% ipython --no-banner

In [1]: import numpy as np

In [2]: np.set_printoptions(precision=3, suppress=True, linewidth=160, legacy="1.25")

In [3]: def tidy(a):
   ...:     return np.round(a, 3) + 0
   ...: 

In [4]: arr = 0.9 ** np.abs(np.subtract.outer(np.arange(4), np.arange(4)))

In [5]: tidy(arr)
Out[5]: 
array([[1.   , 0.9  , 0.81 , 0.729],
       [0.9  , 1.   , 0.9  , 0.81 ],
       [0.81 , 0.9  , 1.   , 0.9  ],
       [0.729, 0.81 , 0.9  , 1.   ]])

In [6]: # symmetric, so the eigenvalues are real

In [7]: M2 = np.array([[1, 0], [-2, -1]])

In [8]: C = np.kron(M2, arr)

In [9]: C.shape
Out[9]: (8, 8)

In [10]: np.linalg.matrix_rank(C)
Out[10]: 8

In [11]: tidy(C)
Out[11]: 
array([[ 1.   ,  0.9  ,  0.81 ,  0.729,  0.   ,  0.   ,  0.   ,  0.   ],
       [ 0.9  ,  1.   ,  0.9  ,  0.81 ,  0.   ,  0.   ,  0.   ,  0.   ],
       [ 0.81 ,  0.9  ,  1.   ,  0.9  ,  0.   ,  0.   ,  0.   ,  0.   ],
       [ 0.729,  0.81 ,  0.9  ,  1.   ,  0.   ,  0.   ,  0.   ,  0.   ],
       [-2.   , -1.8  , -1.62 , -1.458, -1.   , -0.9  , -0.81 , -0.729],
       [-1.8  , -2.   , -1.8  , -1.62 , -0.9  , -1.   , -0.9  , -0.81 ],
       [-1.62 , -1.8  , -2.   , -1.8  , -0.81 , -0.9  , -1.   , -0.9  ],
       [-1.458, -1.62 , -1.8  , -2.   , -0.729, -0.81 , -0.9  , -1.   ]])

In [12]: J = np.array([[2, -2, 2, 2, -7, 2, -3],
    ...:     [-8, -9, -8, 2, 4, -5, -4],
    ...:     [7, 0, -8, 1, -8, 8, -3],
    ...:     [0, 8, -2, -1, -5, -6, -8],
    ...:     [0, -5, -2, 7, -7, 3, -2],
    ...:     [7, 9, -6, -4, -9, 9, 0],
    ...:     [4, 4, -5, 8, -7, 6, -1]])

In [13]: J
Out[13]: 
array([[ 2, -2,  2,  2, -7,  2, -3],
       [-8, -9, -8,  2,  4, -5, -4],
       [ 7,  0, -8,  1, -8,  8, -3],
       [ 0,  8, -2, -1, -5, -6, -8],
       [ 0, -5, -2,  7, -7,  3, -2],
       [ 7,  9, -6, -4, -9,  9,  0],
       [ 4,  4, -5,  8, -7,  6, -1]])

In [14]: ang = np.radians(36)

In [15]: Rm = np.eye(7)

In [16]: Rm[3, 3] = Rm[6, 6] = np.cos(ang)

In [17]: Rm[3, 6], Rm[6, 3] = -np.sin(ang), np.sin(ang)

In [18]: tidy(Rm)
Out[18]: 
array([[ 1.   ,  0.   ,  0.   ,  0.   ,  0.   ,  0.   ,  0.   ],
       [ 0.   ,  1.   ,  0.   ,  0.   ,  0.   ,  0.   ,  0.   ],
       [ 0.   ,  0.   ,  1.   ,  0.   ,  0.   ,  0.   ,  0.   ],
       [ 0.   ,  0.   ,  0.   ,  0.809,  0.   ,  0.   , -0.588],
       [ 0.   ,  0.   ,  0.   ,  0.   ,  1.   ,  0.   ,  0.   ],
       [ 0.   ,  0.   ,  0.   ,  0.   ,  0.   ,  1.   ,  0.   ],
       [ 0.   ,  0.   ,  0.   ,  0.588,  0.   ,  0.   ,  0.809]])

In [19]: M2 = J @ Rm.T

In [20]: tidy(np.linalg.svd(J, compute_uv=False)), tidy(np.linalg.svd(M2, compute_uv=False))
Out[20]: 
(array([28.373, 17.826, 13.824, 10.66 ,  6.899,  2.934,  0.473]),
 array([28.373, 17.826, 13.824, 10.66 ,  6.899,  2.934,  0.473]))

In [21]: np.allclose(np.linalg.norm(J, axis=1), np.linalg.norm(M2, axis=1))
Out[21]: True

In [22]: x = np.array([1, 1, -2, -2, 0, 2, 0])

In [23]: target = J @ x

In [24]: target
Out[24]: array([ -4, -15,  37,   2,  -9,  54,  14])

In [25]: tidy(np.linalg.solve(J, -1 * target))
Out[25]: array([-1., -1.,  2.,  2.,  0., -2.,  0.])

In [26]: tidy(np.linalg.solve(J.T, J[4]))
Out[26]: array([0., 0., 0., 0., 1., 0., 0.])

In [27]: tidy(np.linalg.solve(J, J[:, 1]))
Out[27]: array([0., 1., 0., 0., 0., 0., 0.])

In [28]: M2 = J[0, 0] * J[1:] - np.outer(J[1:, 0], J[0])

In [29]: M2
Out[29]: 
array([[  0, -34,   0,  20, -48,   6, -32],
       [  0,  14, -30, -12,  33,   2,  15],
       [  0,  16,  -4,  -2, -10, -12, -16],
       [  0, -10,  -4,  14, -14,   6,  -4],
       [  0,  32, -26, -22,  31,   4,  21],
       [  0,  16, -18,   8,  14,   4,  10]])

In [30]: np.flatnonzero(~M2.round(6).any(axis=1))
Out[30]: array([], dtype=int64)

In [31]: J[:, 0] / J[0, 0]
Out[31]: array([ 1. , -4. ,  3.5,  0. ,  0. ,  3.5,  2. ])

In [32]: np.linalg.matrix_rank(M2), np.linalg.matrix_rank(J)
Out[32]: (6, 7)

In [33]: tidy(J.mean(axis=0))
Out[33]: array([ 1.714,  0.714, -4.143,  2.143, -5.571,  2.429, -3.   ])

In [34]: J.sum(axis=1)
Out[34]: array([ -4, -28,  -3, -14,  -6,   6,   9])

In [35]: J.shape
Out[35]: (7, 7)

In [36]: tidy(np.linalg.svd(J, compute_uv=False))
Out[36]: array([28.373, 17.826, 13.824, 10.66 ,  6.899,  2.934,  0.473])

In [37]: J - J[0]
Out[37]: 
array([[  0,   0,   0,   0,   0,   0,   0],
       [-10,  -7, -10,   0,  11,  -7,  -1],
       [  5,   2, -10,  -1,  -1,   6,   0],
       [ -2,  10,  -4,  -3,   2,  -8,  -5],
       [ -2,  -3,  -4,   5,   0,   1,   1],
       [  5,  11,  -8,  -6,  -2,   7,   3],
       [  2,   6,  -7,   6,   0,   4,   2]])

In [38]: tidy(np.linalg.norm(J))
Out[38]: 38.523

In [39]: J.sum(axis=0)
Out[39]: array([ 12,   5, -29,  15, -39,  17, -21])

In [40]: np.diff(J, axis=0)
Out[40]: 
array([[-10,  -7, -10,   0,  11,  -7,  -1],
       [ 15,   9,   0,  -1, -12,  13,   1],
       [ -7,   8,   6,  -2,   3, -14,  -5],
       [  0, -13,   0,   8,  -2,   9,   6],
       [  7,  14,  -4, -11,  -2,   6,   2],
       [ -3,  -5,   1,  12,   2,  -3,  -1]])

In [41]: np.unravel_index(np.abs(J).argmax(), J.shape)
Out[41]: (1, 1)

In [42]: m1 = np.loadtxt("test9.csv", delimiter=",")

In [43]: m1
Out[43]: 
array([[ 6.079,  4.914, -5.528, -4.941, -8.377, -8.035],
       [ 2.09 ,  1.657, -0.205,  0.76 ,  2.357,  1.985],
       [-4.156, -4.082,  3.596,  3.377,  6.761,  6.679]])

In [44]: x = np.array([0, 4, -3, 1, 0, 1])

In [45]: h1 = np.maximum(m1 @ x, 0)

In [46]: tidy(np.tanh(m1 @ x))
Out[46]: array([ 1.,  1., -1.])

In [47]: m1 * (h1 > 1e-9)[:, None]
Out[47]: 
array([[ 6.079,  4.914, -5.528, -4.941, -8.377, -8.035],
       [ 2.09 ,  1.657, -0.205,  0.76 ,  2.357,  1.985],
       [-0.   , -0.   ,  0.   ,  0.   ,  0.   ,  0.   ]])

In [48]: np.flatnonzero(h1 > 1e-9)
Out[48]: array([0, 1])

In [49]: tidy(np.maximum(m1 @ x, 0) - np.maximum(-m1 @ x, 0))
Out[49]: array([ 23.264,   9.988, -17.06 ])

In [50]: M2 = m1 / np.sqrt((m1 ** 2).mean(axis=1, keepdims=True))

In [51]: np.linalg.matrix_rank(M2) == np.linalg.matrix_rank(m1)
Out[51]: True

In [52]: tidy(np.linalg.norm(M2, axis=1))
Out[52]: array([2.449, 2.449, 2.449])

In [53]: tidy(M2[2])
Out[53]: array([-0.835, -0.82 ,  0.723,  0.679,  1.359,  1.342])

In [54]: np.linalg.matrix_rank(m1 - m1.mean(axis=1, keepdims=True))
Out[54]: 3

In [55]: A = np.load("arr.npy")

In [56]: tidy(A)
Out[56]: 
array([[  7.229,  -9.689,   0.321,  11.756,  -1.21 , -10.681],
       [ -6.64 ,   9.46 ,  -0.197, -12.217,   0.922,  10.783],
       [ 14.91 ,  -7.068,   2.916,  -8.469,  -6.883,   0.389],
       [  8.278, -10.065,   0.547,  10.853,  -1.736, -10.443],
       [-10.741,  10.748,  -1.113,  -8.227,   3.037,   9.538],
       [ 13.472,  -4.87 ,   2.899, -11.495,  -6.734,   2.985],
       [ 10.823,  -1.955,   2.671, -14.192,  -6.075,   5.796],
       [  7.832,  -9.911,   0.45 ,  11.25 ,  -1.511, -10.554],
       [ -8.742,  10.217,  -0.65 , -10.417,   1.973,  10.313],
       [ 14.157,  -5.808,   2.926, -10.33 ,  -6.842,   1.939],
       [ 15.077, -10.301,   2.398,  -0.575,  -5.889,  -5.081],
       [-10.358,  10.664,  -1.021,  -8.691,   2.827,   9.717],
       [ -0.185,   6.258,   1.041, -15.526,  -2.01 ,  10.707],
       [-10.097,   1.265,  -2.589,  14.656,   5.857,  -6.377]])

In [57]: # rank 2

In [58]: tidy(np.trace(np.linalg.pinv(A) @ A))
Out[58]: 2.0

In [59]: np.allclose(A[:-1].T @ np.linalg.lstsq(A[:-1].T, A[-1])[0], A[-1])
Out[59]: True

In [60]: np.abs(np.diag(np.linalg.qr(A)[1])) > 1e-9
Out[60]: array([ True,  True, False, False, False, False])

In [61]: np.unique(A.round(6), axis=0).shape
Out[61]: (14, 6)

In [62]: tidy(A @ np.linalg.pinv(A) @ A)
Out[62]: 
array([[  7.229,  -9.689,   0.321,  11.756,  -1.21 , -10.681],
       [ -6.64 ,   9.46 ,  -0.197, -12.217,   0.922,  10.783],
       [ 14.91 ,  -7.068,   2.916,  -8.469,  -6.883,   0.389],
       [  8.278, -10.065,   0.547,  10.853,  -1.736, -10.443],
       [-10.741,  10.748,  -1.113,  -8.227,   3.037,   9.538],
       [ 13.472,  -4.87 ,   2.899, -11.495,  -6.734,   2.985],
       [ 10.823,  -1.955,   2.671, -14.192,  -6.075,   5.796],
       [  7.832,  -9.911,   0.45 ,  11.25 ,  -1.511, -10.554],
       [ -8.742,  10.217,  -0.65 , -10.417,   1.973,  10.313],
       [ 14.157,  -5.808,   2.926, -10.33 ,  -6.842,   1.939],
       [ 15.077, -10.301,   2.398,  -0.575,  -5.889,  -5.081],
       [-10.358,  10.664,  -1.021,  -8.691,   2.827,   9.717],
       [ -0.185,   6.258,   1.041, -15.526,  -2.01 ,  10.707],
       [-10.097,   1.265,  -2.589,  14.656,   5.857,  -6.377]])

In [63]: X = np.loadtxt("dump.csv", delimiter=",")

In [64]: X
Out[64]: 
array([[-2.,  0., -1.],
       [-3.,  1., -1.],
       [-1.,  1.,  1.],
       [ 1.,  3.,  0.],
       [ 2.,  2.,  0.],
       [ 2.,  1.,  1.],
       [ 1.,  0.,  0.],
       [ 1., -1., -2.],
       [-1., -2., -2.],
       [ 1., -4., -3.],
       [ 0., -3., -1.],
       [ 0., -1.,  1.],
       [ 1., -1., -1.],
       [ 2., -1.,  0.],
       [ 0., -3.,  1.],
       [ 1., -1.,  0.],
       [ 2.,  0.,  1.],
       [ 3., -2., -1.],
       [ 2.,  0., -1.],
       [ 4., -2., -3.],
       [ 5., -4., -1.],
       [ 3., -3.,  0.],
       [ 3., -3.,  0.],
       [ 5., -2., -1.],
       [ 6., -3., -1.],
       [ 5., -1.,  0.],
       [ 7., -3.,  1.],
       [ 6., -5., -1.],
       [ 6., -3., -2.],
       [ 5., -1.,  0.],
       [ 5.,  0.,  1.],
       [ 3., -2.,  3.],
       [ 5.,  0.,  5.],
       [ 5.,  0.,  3.],
       [ 7., -2.,  1.],
       [ 7., -3.,  0.],
       [ 8., -2., -1.]])

In [65]: # rows 21 and 22 are equal

In [66]: M2 = np.c_[X[:, :2] @ np.array([[3, -4], [2, 4]]), np.array([-1, 8, -1, -2, -9, 1, -9, -9, 7, 5, -8, 7, 7, -6, 4, -5, 3, -1, -6, 9, -4, -8, 1, -8, 0, 5, 9, 5, -6, 5, -5, 9, -4, -5, 8, 4, 6])]

In [67]: M2
Out[67]: 
array([[ -6.,   8.,  -1.],
       [ -7.,  16.,   8.],
       [ -1.,   8.,  -1.],
       [  9.,   8.,  -2.],
       [ 10.,   0.,  -9.],
       [  8.,  -4.,   1.],
       [  3.,  -4.,  -9.],
       [  1.,  -8.,  -9.],
       [ -7.,  -4.,   7.],
       [ -5., -20.,   5.],
       [ -6., -12.,  -8.],
       [ -2.,  -4.,   7.],
       [  1.,  -8.,   7.],
       [  4., -12.,  -6.],
       [ -6., -12.,   4.],
       [  1.,  -8.,  -5.],
       [  6.,  -8.,   3.],
       [  5., -20.,  -1.],
       [  6.,  -8.,  -6.],
       [  8., -24.,   9.],
       [  7., -36.,  -4.],
       [  3., -24.,  -8.],
       [  3., -24.,   1.],
       [ 11., -28.,  -8.],
       [ 12., -36.,   0.],
       [ 13., -24.,   5.],
       [ 15., -40.,   9.],
       [  8., -44.,   5.],
       [ 12., -36.,  -6.],
       [ 13., -24.,   5.],
       [ 15., -20.,  -5.],
       [  5., -20.,   9.],
       [ 15., -20.,  -4.],
       [ 15., -20.,  -5.],
       [ 17., -36.,   8.],
       [ 15., -40.,   4.],
       [ 20., -40.,   6.]])

In [68]: np.linalg.matrix_rank(np.c_[X, M2])
Out[68]: 4

In [69]: tidy(np.linalg.norm(M2 - X @ np.linalg.lstsq(X, M2)[0], axis=0))
Out[69]: array([ 0.   ,  0.   , 35.897])
